$ python3 -q
>>> import numpy as np
>>> np.set_printoptions(precision=4, suppress=True, linewidth=160)
>>> tidy = lambda a: np.round(a, 4) + 0
>>> E = np.load("mat.npy")
>>> E
array([[  1,   5,   3,   1,   4,   5,  -5,   1,   0],
       [  0, -10,  -5,   0,   0,   1,  -2,   1,  -4],
       [  5,  -4,  -7,  -1,   5,  -5,  -4,   4,  -4],
       [  5,   5,   3,  -6,  -4,  -4,  -2,   1,   3],
       [ -4,  -5,   4,   1,   1,  -3,   5,  -2,   4],
       [ -5,  -2,  -1,   3,  -4,   0,   1,  -5,   0],
       [  0,  -5,   3,  -4,   1,   2,  -1,  -4,   1],
       [  4,  -2,   0,   1,   5,   2,  -5,  -1,   2],
       [ -3,   1,   4,   0,  -3,   0,   1,  -5,   1]])
>>> u = np.array([2, 3])
>>> np.cross(E[1, :3], E[6, :3])
array([-55,   0,   0])
>>> print(np.array([np.convolve(row, u, "same") for row in E]))
[[  2  13  21  11  11  22   5 -13   3]
 [  0 -20 -40 -15   0   2  -1  -4  -5]
 [ 10   7 -26 -23   7   5 -23  -4   4]
 [ 10  25  21  -3 -26 -20 -16  -4   9]
 [ -8 -22  -7  14   5  -3   1  11   2]
 [-10 -19  -8   3   1 -12   2  -7 -15]
 [  0 -10  -9   1 -10   7   4 -11 -10]
 [  8   8  -6   2  13  19  -4 -17   1]
 [ -6  -7  11  12  -6  -9   2  -7 -13]]
>>> O, Rm = np.linalg.qr(E)
>>> tidy(O.T @ O)
array([[1., 0., 0., 0., 0., 0., 0., 0., 0.],
       [0., 1., 0., 0., 0., 0., 0., 0., 0.],
       [0., 0., 1., 0., 0., 0., 0., 0., 0.],
       [0., 0., 0., 1., 0., 0., 0., 0., 0.],
       [0., 0., 0., 0., 1., 0., 0., 0., 0.],
       [0., 0., 0., 0., 0., 1., 0., 0., 0.],
       [0., 0., 0., 0., 0., 0., 1., 0., 0.],
       [0., 0., 0., 0., 0., 0., 0., 1., 0.],
       [0., 0., 0., 0., 0., 0., 0., 0., 1.]])
>>> print(np.allclose(Rm.T @ Rm, E.T @ E))
True
>>> tidy(abs(Rm[0, 0])), tidy(np.linalg.norm(E[:, 0]))
(np.float64(10.8167), np.float64(10.8167))
>>> Y = np.array([[2, 0],
...     [1, 0],
...     [0, 0],
...     [0, 1],
...     [2, 0],
...     [0, 1],
...     [2, 0],
...     [0, 0],
...     [2, 1]])
>>> Y.T @ E.T
array([[  5, -22,   0,   9,   7, -18,  -3,  10,  -7],
       [  6,  -3, -10,  -7,   2,   3,  -1,   5,   1]])
>>> rng = np.random.default_rng(424)
>>> lab = rng.permutation(9)
>>> print(lab)
[4 8 6 7 5 3 0 1 2]
>>> Y = E[lab][:, lab]
>>> tidy(np.sort(np.abs(np.linalg.eigvals(Y))))
array([ 1.5021,  4.5632,  5.3423,  6.847 ,  6.847 ,  7.1736,  8.2069,  8.2069, 12.9908])
>>> Y
array([[  1,   4,   5,  -2,  -3,   1,  -4,  -5,   4],
       [ -3,   1,   1,  -5,   0,   0,  -3,   1,   4],
       [  1,   1,  -1,  -4,   2,  -4,   0,  -5,   3],
       [  5,   2,  -5,  -1,   2,   1,   4,  -2,   0],
       [ -4,   0,   1,  -5,   0,   3,  -5,  -2,  -1],
       [ -4,   3,  -2,   1,  -4,  -6,   5,   5,   3],
       [  4,   0,  -5,   1,   5,   1,   1,   5,   3],
       [  0,  -4,  -2,   1,   1,   0,   0, -10,  -5],
       [  5,  -4,  -4,   4,  -5,  -1,   5,  -4,  -7]])
